% ipython --no-banner

In [1]: import numpy as np

In [2]: import numpy.linalg as la

In [3]: np.set_printoptions(suppress=True, linewidth=120)

In [4]: feats = np.loadtxt("layer16.csv", delimiter=",")

In [5]: feats
Out[5]: 
array([[  1.1,   0.3,  -0.7,   0. ,  -0.7,  -1.4,  -0.7,   0.2,  -4. ,  -1. ,   0.2,  -0.5,   0.4],
       [  0.2,   3.2,   1.6,  -0.6,   0.7,   1.1,  -0.5,  -0.1,   8. ,   0.2,  -0.4,   1.3,   2. ],
       [  0.4,   1.3,   0.7,  -0.2,  -0.7,   0.8,  -0.6,  -2.1,  10. ,   1.2,  -1.6,   1.4,  -1.5],
       [  0.5,  -0.4,   2.7,   0.5,  -0.5,   0.8,  -1.1,   1. ,  20. ,  -0.5,   0.1,   0.4,  -0.8],
       [ -0.6,  -0.7,   0.5,   0. ,  -0.4,  -0.6,   0.5,  -0.7,   2. ,  -0.2,   1. ,   1.3,   1.5],
       [  1.3,   1.8,  -0.5,   0.4,  -1.2,   1.1,   1.4,  -1.1, -26. ,  -1.5,  -1.8,   1.2,   1.6],
       [  0. ,   1.5,   0.2,  -0.3,   1.1,  -0.8,   0.4,  -1.3, -32. ,  -2.2,   0.5,  -0.7,  -0.7],
       [  1.7,   0.3,  -0.7,  -0.2,   1.6,   0.2,   0.8,   0.1,  14. ,  -1.2,  -1. ,  -0.5,  -2.5]])

In [6]: A2 = feats / la.norm(feats, axis=1, keepdims=True)

In [7]: C2 = A2 @ A2.T

In [8]: np.argwhere(np.triu(np.abs(C2) > 0.95, 1))
Out[8]: 
array([[3, 5],
       [3, 6],
       [5, 6]])

In [9]: C2[2].round(1)
Out[9]: array([-0.8,  0.9,  1. ,  0.9,  0.5, -0.9, -0.9,  0.9])

In [10]: np.round(la.norm(A2, axis=1), 1)
Out[10]: array([1., 1., 1., 1., 1., 1., 1., 1.])

In [11]: t3 = np.stack([feats, 3 * feats, feats[::-1]])

In [12]: np.round(la.norm(t3, axis=(1, 2)), 1)
Out[12]: array([ 50.9, 152.7,  50.9])

In [13]: np.round(np.einsum("bij,cij->bc", t3, t3), 1)
Out[13]: 
array([[ 2591.7,  7775.1, -1047.5],
       [ 7775.1, 23325.4, -3142.6],
       [-1047.5, -3142.6,  2591.7]])

In [14]: def softmax(z):
    ...:     e = np.exp(z - z.max(axis=-1, keepdims=True))
    ...:     return e / e.sum(axis=-1, keepdims=True)
    ...: 

In [15]: np.round(softmax(feats[6] + 5), 1) + 0
Out[15]: array([0.1, 0.3, 0.1, 0. , 0.2, 0. , 0.1, 0. , 0. , 0. , 0.1, 0. , 0. ])

In [16]: np.round(softmax(10 * feats[6]), 1) + 0
Out[16]: array([0., 1., 0., 0., 0., 0., 0., 0., 0., 0., 0., 0., 0.])

In [17]: np.round(softmax(feats).sum(axis=1), 1)
Out[17]: array([1., 1., 1., 1., 1., 1., 1., 1.])

In [18]: np.round(softmax(feats[6]), 1) + 0
Out[18]: array([0.1, 0.3, 0.1, 0. , 0.2, 0. , 0.1, 0. , 0. , 0. , 0.1, 0. , 0. ])

In [19]: S = feats @ feats.T / np.sqrt(13)

In [20]: np.round(softmax(S)[6] @ feats, 1) + 0
Out[20]: array([  0. ,   1.5,   0.2,  -0.3,   1.1,  -0.8,   0.4,  -1.3, -32. ,  -2.2,   0.5,  -0.7,  -0.7])

In [21]: np.round(softmax(S + np.triu(np.full(S.shape, -np.inf), 1)), 1) + 0
Out[21]: 
array([[1., 0., 0., 0., 0., 0., 0., 0.],
       [0., 1., 0., 0., 0., 0., 0., 0.],
       [0., 0., 1., 0., 0., 0., 0., 0.],
       [0., 0., 0., 1., 0., 0., 0., 0.],
       [0., 0., 0., 1., 0., 0., 0., 0.],
       [0., 0., 0., 0., 0., 1., 0., 0.],
       [0., 0., 0., 0., 0., 0., 1., 0.],
       [0., 0., 0., 1., 0., 0., 0., 0.]])

In [22]: w1 = np.array([[4, 9, -6, 1, -6],
    ...:     [8, -7, 7, 4, -5],
    ...:     [6, 6, -4, -8, -8],
    ...:     [7, 8, -4, -2, -8],
    ...:     [9, 2, 0, -5, 3],
    ...:     [6, -2, 6, 1, -2],
    ...:     [-5, -8, 7, 2, 4],
    ...:     [-8, 5, -8, 6, -7],
    ...:     [-9, -5, 7, -4, 4],
    ...:     [-9, -7, -5, -4, -8],
    ...:     [-3, -7, 6, -8, 6],
    ...:     [-7, -9, 6, -8, 3],
    ...:     [0, 3, -2, -9, 6]])

In [23]: c = np.array([-2, -3, 0, 2, -2])

In [24]: act = np.maximum(feats @ w1 + c, 0)

In [25]: la.matrix_rank(act)
Out[25]: np.int64(5)

In [26]: basis = np.array([[0, 4, -7], [4, 9, 5], [-8, -8, 3], [-3, -5, 4], [-7, -6, 4]])

In [27]: w1 @ basis
Out[27]: 
array([[ 123,  176,  -21],
       [ -61,  -77,  -74],
       [ 136,  198,  -88],
       [ 126,  190,  -61],
       [   2,   61,  -61],
       [ -45,  -35,  -38],
       [-122, -182,   40],
       [ 115,   89,   53],
       [ -92, -141,   59],
       [  80,    9,  -35],
       [ -94, -119,   -4],
       [ -81, -135,    2],
       [  13,   52,   -3]])

In [28]: (act @ basis).round(6).argmax(axis=1)
Out[28]: array([1, 2, 2, 2, 2, 1, 1, 2])

In [29]: x = np.array([2, 2, 3, -3, -1, 0, 3, 3, -1, -1, 3, -1, 1])

In [30]: np.round(feats @ np.ones(13), 1)
Out[30]: array([ -6.8,  16.7,   9.1,  22.7,   3.6, -23.3, -34.3,  12.6])

In [31]: np.round(np.einsum("ij,j->i", feats, x), 1)
Out[31]: array([  6.4,   2.2, -20.2, -13.4,   0.1,  28.1,  36.4, -14.2])

In [32]: np.sign((feats @ x).round(6))
Out[32]: array([ 1.,  1., -1., -1.,  1.,  1.,  1., -1.])

In [33]: la.norm(feats @ x) <= la.norm(feats, 2) * la.norm(x) + 1e-9
Out[33]: np.True_

In [34]: data = np.loadtxt("test2.csv", delimiter=",")

In [35]: data
Out[35]: 
array([[ 0.,  2.,  0.,  0.,  0.,  0.,  0.],
       [ 0.,  0.,  0.,  0., -1., -1.,  2.],
       [ 0.,  0.,  2.,  1., -1., -2.,  0.],
       [ 0., -2.,  0.,  0.,  0.,  0.,  0.],
       [ 1.,  0.,  1., -2.,  0.,  0.,  1.],
       [ 1.,  0.,  0.,  0.,  0.,  0.,  0.],
       [-1.,  0.,  0.,  0.,  0.,  2., -1.],
       [ 1.,  0.,  0., -1., -1.,  0.,  0.],
       [ 0.,  0.,  0.,  0.,  0.,  0.,  0.],
       [ 0.,  0.,  0.,  0.,  0.,  2.,  1.],
       [ 1., -1.,  0.,  0.,  0., -2.,  0.],
       [ 0.,  0., -1.,  0.,  0.,  0.,  0.],
       [-2.,  0.,  0.,  0.,  0.,  0.,  0.]])

In [36]: np.round(softmax(data).sum(axis=1), 1)
Out[36]: array([1., 1., 1., 1., 1., 1., 1., 1., 1., 1., 1., 1., 1.])

In [37]: S = data @ data.T / np.sqrt(7)

In [38]: np.round(softmax(S)[4] @ data, 1) + 0
Out[38]: array([ 0.6,  0. ,  0.5, -1. , -0.2, -0.1,  0.7])

In [39]: x = np.array([1, 0, 1, 2, 0, 0, -2])

In [40]: rhs = data @ x

In [41]: la.solve(data, rhs)
LinAlgError: Last 2 dimensions of the array must be square


In [42]: np.round(la.pinv(data) @ data, 1) + 0
Out[42]: 
array([[1., 0., 0., 0., 0., 0., 0.],
       [0., 1., 0., 0., 0., 0., 0.],
       [0., 0., 1., 0., 0., 0., 0.],
       [0., 0., 0., 1., 0., 0., 0.],
       [0., 0., 0., 0., 1., 0., 0.],
       [0., 0., 0., 0., 0., 1., 0.],
       [0., 0., 0., 0., 0., 0., 1.]])

In [43]: np.round(la.solve(data.T @ data, data.T @ rhs), 1) + 0
Out[43]: array([ 1.,  0.,  1.,  2.,  0.,  0., -2.])

In [44]: np.round(la.lstsq(data, rhs)[0], 1) + 0
Out[44]: array([ 1.,  0.,  1.,  2.,  0.,  0., -2.])

In [45]: rng = np.random.default_rng(8608)

In [46]: rhs = rhs + 0.3 * rng.normal(size=13)

In [47]: rhs.round(1)
Out[47]: array([-0.4, -3.8,  4.9,  0.2, -3.8,  0.7,  1. , -0.9,  0.1, -1.8,  0.9, -1.4, -1.5])

In [48]: c, *_ = la.lstsq(data, rhs)

In [49]: c.round(1) + 0
Out[49]: array([ 0.8, -0.1,  1.4,  2. , -0.2,  0. , -1.9])

In [50]: K = np.loadtxt("a.csv", delimiter=",")

In [51]: K
Out[51]: 
array([[0., 0., 0., 0., 0., 0., 0., 0., 0., 0., 0., 1.],
       [0., 0., 0., 0., 0., 0., 1., 0., 0., 0., 0., 0.],
       [0., 0., 0., 0., 0., 1., 0., 0., 0., 0., 0., 0.],
       [0., 0., 0., 1., 0., 0., 0., 0., 0., 0., 0., 0.],
       [0., 0., 0., 0., 1., 0., 0., 0., 0., 0., 0., 0.],
       [0., 1., 0., 0., 0., 0., 0., 0., 0., 0., 0., 0.],
       [0., 0., 0., 0., 0., 0., 0., 0., 0., 0., 1., 0.],
       [0., 0., 0., 0., 0., 0., 0., 1., 0., 0., 0., 0.],
       [0., 0., 0., 0., 0., 0., 0., 0., 1., 0., 0., 0.],
       [1., 0., 0., 0., 0., 0., 0., 0., 0., 0., 0., 0.],
       [0., 0., 1., 0., 0., 0., 0., 0., 0., 0., 0., 0.],
       [0., 0., 0., 0., 0., 0., 0., 0., 0., 1., 0., 0.]])

In [52]: K @ K.T
Out[52]: 
array([[1., 0., 0., 0., 0., 0., 0., 0., 0., 0., 0., 0.],
       [0., 1., 0., 0., 0., 0., 0., 0., 0., 0., 0., 0.],
       [0., 0., 1., 0., 0., 0., 0., 0., 0., 0., 0., 0.],
       [0., 0., 0., 1., 0., 0., 0., 0., 0., 0., 0., 0.],
       [0., 0., 0., 0., 1., 0., 0., 0., 0., 0., 0., 0.],
       [0., 0., 0., 0., 0., 1., 0., 0., 0., 0., 0., 0.],
       [0., 0., 0., 0., 0., 0., 1., 0., 0., 0., 0., 0.],
       [0., 0., 0., 0., 0., 0., 0., 1., 0., 0., 0., 0.],
       [0., 0., 0., 0., 0., 0., 0., 0., 1., 0., 0., 0.],
       [0., 0., 0., 0., 0., 0., 0., 0., 0., 1., 0., 0.],
       [0., 0., 0., 0., 0., 0., 0., 0., 0., 0., 1., 0.],
       [0., 0., 0., 0., 0., 0., 0., 0., 0., 0., 0., 1.]])

In [53]: np.round(la.pinv(K), 1)
Out[53]: 
array([[0., 0., 0., 0., 0., 0., 0., 0., 0., 1., 0., 0.],
       [0., 0., 0., 0., 0., 1., 0., 0., 0., 0., 0., 0.],
       [0., 0., 0., 0., 0., 0., 0., 0., 0., 0., 1., 0.],
       [0., 0., 0., 1., 0., 0., 0., 0., 0., 0., 0., 0.],
       [0., 0., 0., 0., 1., 0., 0., 0., 0., 0., 0., 0.],
       [0., 0., 1., 0., 0., 0., 0., 0., 0., 0., 0., 0.],
       [0., 1., 0., 0., 0., 0., 0., 0., 0., 0., 0., 0.],
       [0., 0., 0., 0., 0., 0., 0., 1., 0., 0., 0., 0.],
       [0., 0., 0., 0., 0., 0., 0., 0., 1., 0., 0., 0.],
       [0., 0., 0., 0., 0., 0., 0., 0., 0., 0., 0., 1.],
       [0., 0., 0., 0., 0., 0., 1., 0., 0., 0., 0., 0.],
       [1., 0., 0., 0., 0., 0., 0., 0., 0., 0., 0., 0.]])

In [54]: mat = np.loadtxt("dump.csv", delimiter=",")

In [55]: mat.round(1) + 0
Out[55]: 
array([[0. , 0. , 0. , 0. , 0. , 0. , 0. ],
       [0. , 0.2, 0.2, 0.2, 0.2, 0. , 0.1],
       [0. , 0.2, 0.2, 0.2, 0.2, 0. , 0.1],
       [0. , 0.2, 0.2, 0.2, 0.2, 0. , 0.1],
       [0. , 0.2, 0.2, 0.2, 0.2, 0. , 0.1],
       [0. , 0. , 0. , 0. , 0. , 0. , 0. ],
       [0. , 0.1, 0.1, 0.1, 0.1, 0. , 0.1]])

In [56]: U, sv, VT = la.svd(mat)

In [57]: V = VT[:(sv > 1e-8).sum()]

In [58]: x = mat[6] + -1 * mat[0] + rng.integers(2) * np.eye(7)[6]

In [59]: x.round(1) + 0
Out[59]: array([0. , 0.2, 0.2, 0.2, 0.2, 0. , 1.1])

In [60]: np.round(la.norm(x - V.T @ V @ x), 1)
Out[60]: np.float64(1.0)

In [61]: la.matrix_rank(np.vstack([mat, x]))
Out[61]: np.int64(2)

In [62]: np.allclose(V.T @ V @ x, x)
Out[62]: False

In [63]: np.round(np.diag(V.T @ V), 1) + 0
Out[63]: array([0. , 0.2, 0.2, 0.2, 0.2, 0. , 0.1])

In [64]: x = np.array([0, 3, 2, 0, 1, 0, 1])

In [65]: np.round(np.eye(7) - mat, 1) + 0
Out[65]: 
array([[ 1. ,  0. ,  0. ,  0. ,  0. ,  0. ,  0. ],
       [ 0. ,  0.8, -0.2, -0.2, -0.2,  0. , -0.1],
       [ 0. , -0.2,  0.8, -0.2, -0.2,  0. , -0.1],
       [ 0. , -0.2, -0.2,  0.8, -0.2,  0. , -0.1],
       [ 0. , -0.2, -0.2, -0.2,  0.8,  0. , -0.1],
       [ 0. ,  0. ,  0. ,  0. ,  0. ,  1. ,  0. ],
       [ 0. , -0.1, -0.1, -0.1, -0.1,  0. ,  0.9]])

In [66]: np.round(la.eigvalsh(2 * mat - np.eye(7)), 1)
Out[66]: array([-1., -1., -1., -1., -1., -1.,  1.])

In [67]: round((x - mat @ x) @ (mat @ x), 1)
Out[67]: np.float64(0.0)
